% ipython --no-banner

In [1]: import numpy as np

In [2]: np.set_printoptions(precision=4, suppress=True, linewidth=160)

In [3]: rd = lambda a: np.round(a, 4) + 0

In [4]: out = np.array([[-1, -2], [3, 2]])

In [5]: X = np.tile(out, (2, 2))

In [6]: X
Out[6]: 
array([[-1, -2, -1, -2],
       [ 3,  2,  3,  2],
       [-1, -2, -1, -2],
       [ 3,  2,  3,  2]])

In [7]: np.linalg.matrix_rank(X, rtol=0.1)
Out[7]: np.int64(2)

In [8]: np.kron(np.eye(2, dtype=int), X)
Out[8]: 
array([[-1, -2, -1, -2,  0,  0,  0,  0],
       [ 3,  2,  3,  2,  0,  0,  0,  0],
       [-1, -2, -1, -2,  0,  0,  0,  0],
       [ 3,  2,  3,  2,  0,  0,  0,  0],
       [ 0,  0,  0,  0, -1, -2, -1, -2],
       [ 0,  0,  0,  0,  3,  2,  3,  2],
       [ 0,  0,  0,  0, -1, -2, -1, -2],
       [ 0,  0,  0,  0,  3,  2,  3,  2]])

In [9]: np.einsum("ij,ji->", X, X)
Out[9]: np.int64(-28)

In [10]: np.unique(X.round(6), axis=0).shape
Out[10]: (2, 4)

In [11]: np.abs(np.diag(np.linalg.qr(X)[1])) > 1e-9
Out[11]: array([ True,  True, False, False])

In [12]: np.linalg.lstsq(X[:-1].T, X[-1])[2]
Out[12]: np.int32(2)

In [13]: np.allclose(X[:-1].T @ np.linalg.lstsq(X[:-1].T, X[-1])[0], X[-1])
Out[13]: True

In [14]: U, sigma, vt = np.linalg.svd(X)

In [15]: vecs = vt[:(sigma > 1e-8).sum()]

In [16]: rng = np.random.default_rng(49138)

In [17]: vec = X[1] + -2 * X[0] + rng.integers(2) * np.eye(4)[1]

In [18]: vec
Out[18]: array([5., 7., 5., 6.])

In [19]: rd(np.diag(vecs.T @ vecs))
Out[19]: array([0.5, 0.5, 0.5, 0.5])

In [20]: f = np.array([5, 2])

In [21]: np.polyval(f, X[1])
Out[21]: array([17, 12, 17, 12])

In [22]: np.cross(X[1, :3], X[0, :3])
Out[22]: array([ 4,  0, -4])

In [23]: J = np.load("run17.npy")

In [24]: J
Out[24]: 
array([[-2,  0, -1,  0,  0,  0, -1, -2,  1,  0,  0,  3,  0],
       [-2,  1,  0,  0,  0, -1, -3, -1, -1,  0,  0,  1,  0],
       [-2,  1,  3,  0,  0, -3, -2, -2, -3,  0,  0, -1,  0],
       [ 0,  0,  0, -3,  0,  0,  0,  0,  0,  2,  0,  0,  3],
       [ 0,  0,  0, -2, -1,  0,  0,  0,  0,  1,  2,  0, -3],
       [ 2,  2,  3,  0,  0,  3,  2, -3,  2,  0,  0,  2,  0],
       [ 0,  2, -2,  0,  0, -1,  2, -1, -3,  0,  0,  2,  0],
       [-1,  2,  0,  0,  0,  2,  3,  3, -2,  0,  0,  3,  0],
       [ 3,  0,  1,  0,  0,  2, -2, -3,  3,  0,  0,  3,  0],
       [ 0,  0,  0,  2,  2,  0,  0,  0,  0,  0, -3,  0,  3],
       [ 0,  0,  0,  2,  2,  0,  0,  0,  0, -3,  2,  0, -3],
       [-3,  0, -1,  0,  0,  2,  2, -1, -1,  0,  0,  2,  0],
       [ 0,  0,  0,  3,  2,  0,  0,  0,  0,  3,  1,  0, -3]])

In [25]: t3 = np.stack([X, 2 * X, X[::-1]])

In [26]: rd(np.linalg.det(t3))
Out[26]: array([0., 0., 0.])

In [27]: (t3 @ X.T).shape
Out[27]: (3, 4, 4)

In [28]: rd(np.linalg.norm(t3, axis=(1, 2)))
Out[28]: array([ 8.4853, 16.9706,  8.4853])

In [29]: t3.sum(axis=0)
Out[29]: 
array([[ 0, -4,  0, -4],
       [ 8,  4,  8,  4],
       [ 0, -4,  0, -4],
       [ 8,  4,  8,  4]])

In [30]: F = np.load("arr.npy")

In [31]: F
Out[31]: 
array([[-1,  2,  0,  0,  0,  0],
       [ 0,  3,  0,  0,  0,  0],
       [ 3, -1,  0,  0,  0,  0],
       [ 0,  0, -1,  2,  0,  0],
       [ 0,  0,  0,  3,  0,  0],
       [ 0,  0,  3, -1,  0,  0],
       [ 0,  0,  0,  0, -1,  2],
       [ 0,  0,  0,  0,  0,  3],
       [ 0,  0,  0,  0,  3, -1]])

In [32]: P = F @ np.linalg.solve(F.T @ F, F.T)

In [33]: np.trace(P)
Out[33]: np.float64(6.0)

In [34]: np.linalg.matrix_rank(np.eye(9) - P)
Out[34]: np.int64(3)

In [35]: rd(P @ F[:, 3])
Out[35]: array([ 0.,  0.,  0.,  2.,  3., -1.,  0.,  0.,  0.])

In [36]: F.sum(axis=1)
Out[36]: array([1, 3, 2, 1, 3, 2, 1, 3, 2])

In [37]: np.count_nonzero(F)
Out[37]: np.int64(15)

In [38]: F.sum(axis=0)
Out[38]: array([2, 4, 2, 4, 2, 4])

In [39]: rd(np.linalg.svd(F, compute_uv=False))
Out[39]: array([4.1696, 4.1696, 4.1696, 2.5719, 2.5719, 2.5719])

In [40]: F.shape
Out[40]: (9, 6)

In [41]: np.linalg.matrix_rank(F)
Out[41]: np.int64(6)

In [42]: np.diff(F, axis=0)
Out[42]: 
array([[ 1,  1,  0,  0,  0,  0],
       [ 3, -4,  0,  0,  0,  0],
       [-3,  1, -1,  2,  0,  0],
       [ 0,  0,  1,  1,  0,  0],
       [ 0,  0,  3, -4,  0,  0],
       [ 0,  0, -3,  1, -1,  2],
       [ 0,  0,  0,  0,  1,  1],
       [ 0,  0,  0,  0,  3, -4]])

In [43]: np.unravel_index(np.abs(F).argmax(), F.shape)
Out[43]: (np.int64(1), np.int64(1))

In [44]: out = np.array([[2, 0, 0, 0, 1, 1, 3, 2, 2, 3, 3], [1, 3, 3, 2, 3, 2, 3, 0, 0, 2, 0]])

In [45]: E = out.T @ out

In [46]: E
Out[46]: 
array([[ 5,  3,  3,  2,  5,  4,  9,  4,  4,  8,  6],
       [ 3,  9,  9,  6,  9,  6,  9,  0,  0,  6,  0],
       [ 3,  9,  9,  6,  9,  6,  9,  0,  0,  6,  0],
       [ 2,  6,  6,  4,  6,  4,  6,  0,  0,  4,  0],
       [ 5,  9,  9,  6, 10,  7, 12,  2,  2,  9,  3],
       [ 4,  6,  6,  4,  7,  5,  9,  2,  2,  7,  3],
       [ 9,  9,  9,  6, 12,  9, 18,  6,  6, 15,  9],
       [ 4,  0,  0,  0,  2,  2,  6,  4,  4,  6,  6],
       [ 4,  0,  0,  0,  2,  2,  6,  4,  4,  6,  6],
       [ 8,  6,  6,  4,  9,  7, 15,  6,  6, 13,  9],
       [ 6,  0,  0,  0,  3,  3,  9,  6,  6,  9,  9]])

In [47]: z = rng.permutation(11)

In [48]: z
Out[48]: array([ 0,  2,  3,  7,  6,  8, 10,  4,  1,  5,  9])

In [49]: out = E[z][:, z]

In [50]: out
Out[50]: 
array([[ 5,  3,  2,  4,  9,  4,  6,  5,  3,  4,  8],
       [ 3,  9,  6,  0,  9,  0,  0,  9,  9,  6,  6],
       [ 2,  6,  4,  0,  6,  0,  0,  6,  6,  4,  4],
       [ 4,  0,  0,  4,  6,  4,  6,  2,  0,  2,  6],
       [ 9,  9,  6,  6, 18,  6,  9, 12,  9,  9, 15],
       [ 4,  0,  0,  4,  6,  4,  6,  2,  0,  2,  6],
       [ 6,  0,  0,  6,  9,  6,  9,  3,  0,  3,  9],
       [ 5,  9,  6,  2, 12,  2,  3, 10,  9,  7,  9],
       [ 3,  9,  6,  0,  9,  0,  0,  9,  9,  6,  6],
       [ 4,  6,  4,  2,  9,  2,  3,  7,  6,  5,  7],
       [ 8,  6,  4,  6, 15,  6,  9,  9,  6,  7, 13]])

In [51]: np.diag(out)
Out[51]: array([ 5,  9,  4,  4, 18,  4,  9, 10,  9,  5, 13])

In [52]: rd(np.linalg.det(out)), rd(np.linalg.det(E[z]))
Out[52]: (np.float64(0.0), np.float64(0.0))

In [53]: np.argsort(-np.linalg.norm(E, axis=0).round(6), kind="stable")[:3]
Out[53]: array([6, 9, 4])

In [54]: rd(np.linalg.norm(E, 2) / np.linalg.norm(E))
Out[54]: np.float64(0.9479)

In [55]: [round(float(x), 4) for x in np.linalg.svd(E, compute_uv=False)[:3]]
Out[55]: [67.3607, 22.6393, 0.0]

In [56]: np.linalg.cond(E) > 100
Out[56]: np.True_

In [57]: np.linalg.matrix_rank(E, rtol=0.1)
Out[57]: np.int64(2)

In [58]: U, sigma, vt = np.linalg.svd(E)

In [59]: np.argmax(sigma[:-1] / (sigma[1:] + 1e-6)) + 1
Out[59]: np.int64(2)

In [60]: out = U[:, :2] @ np.diag(sigma[:2]) @ vt[:2]

In [61]: rd(out)
Out[61]: 
array([[ 5.,  3.,  3.,  2.,  5.,  4.,  9.,  4.,  4.,  8.,  6.],
       [ 3.,  9.,  9.,  6.,  9.,  6.,  9.,  0.,  0.,  6.,  0.],
       [ 3.,  9.,  9.,  6.,  9.,  6.,  9.,  0.,  0.,  6.,  0.],
       [ 2.,  6.,  6.,  4.,  6.,  4.,  6.,  0.,  0.,  4.,  0.],
       [ 5.,  9.,  9.,  6., 10.,  7., 12.,  2.,  2.,  9.,  3.],
       [ 4.,  6.,  6.,  4.,  7.,  5.,  9.,  2.,  2.,  7.,  3.],
       [ 9.,  9.,  9.,  6., 12.,  9., 18.,  6.,  6., 15.,  9.],
       [ 4.,  0.,  0.,  0.,  2.,  2.,  6.,  4.,  4.,  6.,  6.],
       [ 4.,  0.,  0.,  0.,  2.,  2.,  6.,  4.,  4.,  6.,  6.],
       [ 8.,  6.,  6.,  4.,  9.,  7., 15.,  6.,  6., 13.,  9.],
       [ 6.,  0.,  0.,  0.,  3.,  3.,  9.,  6.,  6.,  9.,  9.]])

In [62]: rd(np.linalg.norm(E - out) / np.linalg.norm(E))
Out[62]: np.float64(0.0)

In [63]: np.linalg.matrix_rank(E, rtol=0.05)
Out[63]: np.int64(2)

In [64]: np.linalg.matrix_rank(out)
Out[64]: np.int64(2)

In [65]: A = np.load("test4.npy")

In [66]: A
Out[66]: 
array([[  5.5272,  13.7398,   1.54  ,  -5.5645,  -2.1177, -10.1933,   6.2405],
       [ -2.9072,  -8.8276,  -4.4143,   3.0524, -16.8582,   0.6791,  -0.4012],
       [ -5.7437,  -2.5806,   0.0724,  12.5418,   4.3214, -12.9297,  -4.1468],
       [ -3.5243, -11.321 ,  -1.4154,  -3.8734,  -6.6244,   1.9223,  13.9581],
       [  0.1658,   2.3919, -14.353 ,   2.5123,  -3.9954,  -7.855 , -10.2111],
       [-11.3589,  -0.66  ,  -1.4802,   4.2273, -12.375 ,   9.561 ,   2.4341],
       [  1.799 , -12.4438,   0.2057,   8.9583,  -5.7631,  11.3314,   0.0856],
       [  0.8177,  -6.6258,   7.4995,   7.5319,  10.7496,   7.7353,  -8.1897],
       [ -9.7011,   5.3133, -12.0566,  -7.44  ,  -6.912 ,  -3.8103,  -3.8273],
       [ -3.5409,  -7.7282,  -5.4537,  -0.8597,   0.073 ,  -9.3583, -14.48  ],
       [  4.2639,   3.2179,   5.8121,  -1.6751,   4.2378,  16.36  ,   7.0193],
       [  5.1748,  10.1533,   4.4061,  -6.1643,   2.3177,   7.8056,  12.1003],
       [  0.1135,   9.5816,   0.2309,   0.6645,  17.2406,   3.1573,  -0.6922],
       [ -8.3333,  -0.7574,  -4.9649,   0.4778,   7.5982,  15.723 ,  -0.4002],
       [  6.6159,   9.6912,   2.7798,   7.185 ,   7.0663,  -8.8292,  -8.6645],
       [ -0.7741,   8.9448,   6.8486,   9.6564,   9.9434,  -4.4019,   7.8099],
       [ -5.0878, -12.5208,  11.1012,   5.0039,  -2.0861,  -5.1519,   6.1786],
       [ -1.8495,  -4.5152,  -5.152 ,   3.7955,  -8.3315,  -7.0872,  14.6833],
       [ -1.3074,  -8.4389,   8.6713,   7.19  , -11.6562,   6.7756,   4.2911],
       [ 10.3381,  11.1429,  -4.0169,  -0.5192,   8.4916,  -1.8882,   8.7681],
       [  5.1409, -10.3188,  -9.9818,   4.0135,   5.046 ,  -8.1276,  -7.7349],
       [-14.4092,  -6.3374,   0.009 ,   4.9627,  -0.9177,   0.4279, -11.2498],
       [ -2.6303,   8.4906,  -9.2957,  -9.5157,  10.5628,  -5.4214,   1.752 ],
       [  2.3599,  -3.8153, -13.9446,  -9.5942,  -5.3787,   5.5929,   5.7586],
       [ -0.1755,   8.3746,  11.2149,   0.7125,  -5.9216,  12.6164,  -3.0516],
       [  0.8695,   6.7781, -13.4546,  -1.6482,  11.269 ,   4.8143,  -4.4036],
       [ -1.0453,  -7.884 ,   6.0677,  -9.8532,  -4.1975, -11.1714,   7.7736],
       [  6.3194,  -1.9941,  12.5608,  -7.6548,   2.4845,   5.5428,  10.1403],
       [ -2.8736,  -4.2185,  -6.7933,   2.4603,   2.8679, -16.7454,   5.7543],
       [  1.3107,  -2.7306,  -8.2437,  16.8472,   4.1782,  -2.8886,   3.6386],
       [ -2.0516,  -3.317 ,   9.7482,   8.9294, -13.0814,  -6.1991,  -0.6877],
       [  3.2004,  -3.3293,  -6.4236,   6.0629, -14.1914,   0.4255,  -9.9536],
       [-11.4262,   5.2296,  -6.934 ,   2.768 ,  -2.4538, -11.2615,   7.3149],
       [  2.5729, -10.0212,   8.8135,  10.9697,   5.9082,   7.5206,  -1.8651],
       [ -7.12  ,  -6.8037,  -3.1832,   4.9033,  -9.0838,   6.7119,  11.886 ],
       [ -6.6194,  -0.6869,  -2.5253,  11.3522,  -0.3154, -14.4682,   3.3219],
       [  5.5325,   1.8577,   2.3625,  11.6291,  -2.702 ,  12.2795,   8.1875],
       [  4.4093,   2.8451,   1.6974, -10.8482,  15.2094,   1.6439,   4.2275],
       [  6.658 ,  -4.6201,   8.3214,  10.9985,  -7.1369,   1.6226,   9.5155],
       [ 13.5708,   9.7715,   4.7067,   0.5015,   2.8705,   3.7823,   8.6833],
       [ -1.4112,  -1.1778,   1.57  ,   1.3391,  -8.3343,   4.9354, -17.2784],
       [  9.7196,  -7.8805, -13.2294,  -1.7021,  -3.6719,   4.7867,   5.3962],
       [  5.934 ,  15.7291,   5.6834,   2.4421,   8.3325,   3.1037,   0.2316],
       [  5.5936,  -4.2822,  -8.8445,  -5.5259,  11.8337, -10.0464,  -0.8041],
       [  3.3965,  -6.4688,  -3.519 ,  11.4043,   9.5752,  -2.3861,  10.3343]])

In [67]: P = A @ np.linalg.solve(A.T @ A, A.T)

In [68]: rd(P @ A[:, 6])
Out[68]: 
array([  6.2405,  -0.4012,  -4.1468,  13.9581, -10.2111,   2.4341,   0.0856,  -8.1897,  -3.8273, -14.48  ,   7.0193,  12.1003,  -0.6922,  -0.4002,  -8.6645,
         7.8099,   6.1786,  14.6833,   4.2911,   8.7681,  -7.7349, -11.2498,   1.752 ,   5.7586,  -3.0516,  -4.4036,   7.7736,  10.1403,   5.7543,   3.6386,
        -0.6877,  -9.9536,   7.3149,  -1.8651,  11.886 ,   3.3219,   8.1875,   4.2275,   9.5155,   8.6833, -17.2784,   5.3962,   0.2316,  -0.8041,  10.3343])

In [69]: rd(np.trace(P))
Out[69]: np.float64(7.0)

In [70]: np.linalg.matrix_rank(np.eye(45) - P)
Out[70]: np.int64(38)

In [71]: rd(np.linalg.eigvalsh(P))
Out[71]: 
array([0., 0., 0., 0., 0., 0., 0., 0., 0., 0., 0., 0., 0., 0., 0., 0., 0., 0., 0., 0., 0., 0., 0., 0., 0., 0., 0., 0., 0., 0., 0., 0., 0., 0., 0., 0., 0., 0.,
       1., 1., 1., 1., 1., 1., 1.])
